In [1]: import numpy as np

In [2]: np.set_printoptions(precision=4, suppress=True, linewidth=140, sign=" ")

In [3]: rd = lambda a: np.round(a, 4) + 0

In [4]: r0 = np.array([3, -1, -1])

In [5]: W0 = 5 * np.eye(3) + np.outer(r0, r0)

In [6]: W0
Out[6]: 
array([[14., -3., -3.],
       [-3.,  6.,  1.],
       [-3.,  1.,  6.]])

In [7]: B = np.linalg.inv(W0)

In [8]: rd(np.linalg.det(W0) * B)
Out[8]: 
array([[35., 15., 15.],
       [15., 75., -5.],
       [15., -5., 75.]])

In [9]: rd(np.linalg.cond(W0))
Out[9]: np.float64(3.2)

In [10]: rd(np.linalg.det(W0) * np.linalg.det(B))
Out[10]: np.float64(1.0)

In [11]: np.allclose(B, W0.T)
Out[11]: False

In [12]: (np.abs(B) > 1e-9).astype(int)
Out[12]: 
array([[ 1,  1,  1],
       [ 1,  1,  1],
       [ 1,  1,  1]])

In [13]: evals, vecs = np.linalg.eig(W0)

In [14]: rd(np.prod(evals))
Out[14]: np.float64(400.0)

In [15]: rd(np.sort(np.linalg.eigvals(W0.T)))
Out[15]: array([  5.,   5.,  16.])

In [16]: blk = np.stack([W0, 5 * W0, W0[::-1]])

In [17]: np.einsum("bij,cij->bc", blk, blk)
Out[17]: 
array([[ 306., 1530.,  -80.],
       [1530., 7650., -400.],
       [ -80., -400.,  306.]])

In [18]: np.linalg.matrix_rank(blk.reshape(3, -1))
Out[18]: np.int64(2)

In [19]: rd(np.linalg.norm(blk, axis=(1, 2)))
Out[19]: array([ 17.4929,  87.4643,  17.4929])

In [20]: blk.sum(axis=0)
Out[20]: 
array([[ 81., -17., -12.],
       [-21.,  42.,   7.],
       [ -4.,   3.,  33.]])

In [21]: (blk @ W0.T).shape
Out[21]: (3, 3, 3)

In [22]: rd(np.linalg.det(blk))
Out[22]: array([  400., 50000.,  -400.])

In [23]: blk.shape
Out[23]: (3, 3, 3)

In [24]: np.trace(W0)
Out[24]: np.float64(26.0)

In [25]: rd(np.abs(np.linalg.eigvals(W0)).max())
Out[25]: np.float64(16.0)

In [26]: rd(np.linalg.det(W0))
Out[26]: np.float64(400.0)

In [27]: rd(np.sort(np.abs(np.linalg.eigvals(W0))))
Out[27]: array([  5.,   5.,  16.])

In [28]: W0.inv()
Traceback (most recent call last):
  Cell In[28], line 1
    W0.inv()
AttributeError: 'numpy.ndarray' object has no attribute 'inv'


In [29]: x0 = np.ones(3)

In [30]: for _ in range(5):
    ...:     x0 = W0 @ x0
    ...:     x0 /= np.linalg.norm(x0)
    ...:     print(round(x0 @ W0 @ x0, 4))
    ...: 
7.6667
13.428
15.6817
15.9681
15.9969

In [31]: rd(x0)
Out[31]: array([ 0.9116, -0.2907, -0.2907])

In [32]: rd(np.linalg.eigvalsh(W0)[-1])
Out[32]: np.float64(16.0)

In [33]: feats = np.loadtxt("mat.csv", delimiter=",")

In [34]: feats
Out[34]: 
array([[-0.2   ,  0.1   , -0.3113],
       [ 1.6   , -1.7   ,  5.0958],
       [ 0.7   ,  0.7   , -2.0929],
       [ 0.1   ,  0.4   , -1.2267],
       [ 0.8   , -1.7   ,  5.0933],
       [ 0.5   ,  0.    , -0.014 ],
       [ 1.    ,  0.1   , -0.3051],
       [ 0.9   , -1.9   ,  5.6584],
       [ 0.7   ,  1.4   , -4.2032],
       [ 1.2   , -0.5   ,  1.5091]])

In [35]: Xc = feats - feats.mean(axis=0)

In [36]: vecs = np.linalg.svd(Xc)[2][:2]

In [37]: B = Xc - Xc @ vecs.T @ vecs

In [38]: rd(B.std(axis=0))
Out[38]: array([ 0.    ,  0.0033,  0.0011])

In [39]: rd(np.cov(Xc @ vecs.T, rowvar=False))
Out[39]: 
array([[ 12.5964,   0.    ],
       [  0.    ,   0.202 ]])

In [40]: rd(np.diag(vecs.T @ vecs))
Out[40]: array([ 1.    ,  0.1005,  0.8995])

In [41]: Xc = (feats - feats.mean(axis=0)) / feats.std(axis=0)

In [42]: rd(Xc.std(axis=0))
Out[42]: array([ 1.,  1.,  1.])

In [43]: c = np.linalg.lstsq(np.delete(Xc, 2, axis=1), Xc[:, 2])[0]

In [44]: rd(1 - np.var(Xc[:, 2] - np.delete(Xc, 2, axis=1) @ c))
Out[44]: np.float64(1.0)

In [45]: np.abs(c).argmax()
Out[45]: np.int64(1)

In [46]: Xc = feats - feats.mean(axis=0)

In [47]: left, s, VT = np.linalg.svd(Xc, full_matrices=False)

In [48]: rd(VT[0] * np.sign(VT[0, np.abs(VT[0]).argmax()]))
Out[48]: array([ 0.0723, -0.3158,  0.9461])

In [49]: rd(Xc.mean(axis=0))
Out[49]: array([ 0.,  0.,  0.])

In [50]: (np.sign(left[:, 0]) == np.sign(left[0, 0])).astype(int)
Out[50]: array([ 1,  0,  1,  1,  0,  1,  1,  0,  1,  0])

In [51]: rd(s ** 2 / (s ** 2).sum())
Out[51]: array([ 0.9842,  0.0158,  0.    ])

In [52]: rd(s)
Out[52]: array([ 10.6474,   1.3483,   0.0111])

In [53]: x0 = np.array([-3, 4, 4])

In [54]: y = feats @ x0

In [55]: rd(np.linalg.pinv(feats) @ feats)
Out[55]: 
array([[ 1.,  0.,  0.],
       [ 0.,  1.,  0.],
       [ 0.,  0.,  1.]])

In [56]: rng = np.random.default_rng(6682)

In [57]: y = y + 0.05 * rng.normal(size=10)

In [58]: rd(y)
Out[58]: array([ -0.2112,   8.7131,  -7.7034,  -3.5542,  11.1646,  -1.4517,  -3.8309,  12.2747, -13.3867,   0.466 ])

In [59]: c, *_ = np.linalg.lstsq(feats, y)

In [60]: c.round()
Out[60]: array([-3.,  2.,  3.])

In [61]: [round(float(np.linalg.norm(np.linalg.solve(feats.T @ feats + lam * np.eye(3), feats.T @ y))), 2) for lam in (0, 1, 10, 100)]
Out[61]: [5.18, 3.53, 2.3, 1.19]

In [62]: rd(np.linalg.norm(y - feats @ c))
Out[62]: np.float64(0.1619)

In [63]: arr = np.array([[-5, 2, -9, 5], [3, 0, 4, -4], [4, -1, 5, 5], [2, -8, -9, 9]])

In [64]: arr[-1] = arr[0] + 3 * arr[1]

In [65]: arr
Out[65]: 
array([[-5,  2, -9,  5],
       [ 3,  0,  4, -4],
       [ 4, -1,  5,  5],
       [ 4,  2,  3, -7]])

In [66]: left, s, VT = np.linalg.svd(arr)

In [67]: np.argmax(s[:-1] / (s[1:] + 1e-6)) + 1
Out[67]: np.int64(3)

In [68]: rd(s)
Out[68]: array([ 15.3946,   8.726 ,   2.8044,   0.    ])

In [69]: B = left[:, :3] @ np.diag(s[:3]) @ VT[:3]

In [70]: np.linalg.matrix_rank(arr, rtol=0.05)
Out[70]: np.int64(3)

In [71]: rd(np.linalg.norm(arr - B) / np.linalg.norm(arr))
Out[71]: np.float64(0.0)
